>>> import numpy as np
>>> np.set_printoptions(precision=4, suppress=True, linewidth=160)
>>> m1 = np.diag(np.array([5, -2, -3])) + -2 * np.eye(3, k=1) + -2 * np.eye(3, k=-1)
>>> print(m1)
[[ 5. -2.  0.]
 [-2. -2. -2.]
 [ 0. -2. -3.]]
>>> B = m1 / np.linalg.norm(m1, axis=1, keepdims=True)
>>> G = B @ B.T
>>> print((G - 2 * np.eye(3)).round(6).argmax(axis=1))
[2 2 1]
>>> print((np.abs(G) > 0.9).astype(int))
[[1 0 0]
 [0 1 0]
 [0 0 1]]
>>> print(G[2])
[0.206  0.8006 1.    ]
>>> vals, vecs = np.linalg.eig(m1)
>>> print(round(float(np.prod(vals)), 4))
22.0
>>> print(np.sort(np.linalg.eigvals(np.linalg.inv(m1))))
[-1.1955 -0.2115  0.1797]
>>> A = np.load("run6.npy")
>>> print(A)
[[3 0 0]
 [0 2 0]
 [0 0 2]]
>>> rng = np.random.default_rng(77702)
>>> idx = rng.permutation(3)
>>> B = A[:, idx] * rng.choice([-1, 1], 3)
>>> print(B)
[[-3  0  0]
 [ 0  2  0]
 [ 0  0 -2]]
>>> left, _, Vt = np.linalg.svd(A.T @ B)
>>> print(np.linalg.lstsq(A, B)[0])
[[-1.  0.  0.]
 [ 0.  1.  0.]
 [ 0.  0. -1.]]
>>> E = np.array([[1.0, 4.0, 0.0], [4.0, 3.0, 4.0], [0.0, 4.0, -3.0]])
>>> print(E)
[[ 1.  4.  0.]
 [ 4.  3.  4.]
 [ 0.  4. -3.]]
>>> print((E - E.T) / 2)
[[0. 0. 0.]
 [0. 0. 0.]
 [0. 0. 0.]]
>>> print(np.linalg.matrix_power(E, 3))
[[ 81. 180.  16.]
 [180. 187. 164.]
 [ 16. 164. -75.]]
>>> print(round(float(np.linalg.det(E)), 4))
23.0
>>> print(np.allclose(E, E.T))
True
>>> E.inv()
Traceback (most recent call last):
  File "<python-input-26>", line 1, in <module>
    E.inv()
    ^^^^^
AttributeError: 'numpy.ndarray' object has no attribute 'inv'
>>> print(round(np.abs(np.linalg.eigvals(E)).max(), 4))
7.1677
>>> print((E + E.T) / 2)
[[ 1.  4.  0.]
 [ 4.  3.  4.]
 [ 0.  4. -3.]]
>>> print(E @ E)
[[17. 16. 16.]
 [16. 41.  0.]
 [16.  0. 25.]]
>>> print(np.allclose(E @ E.T, E.T @ E))
True
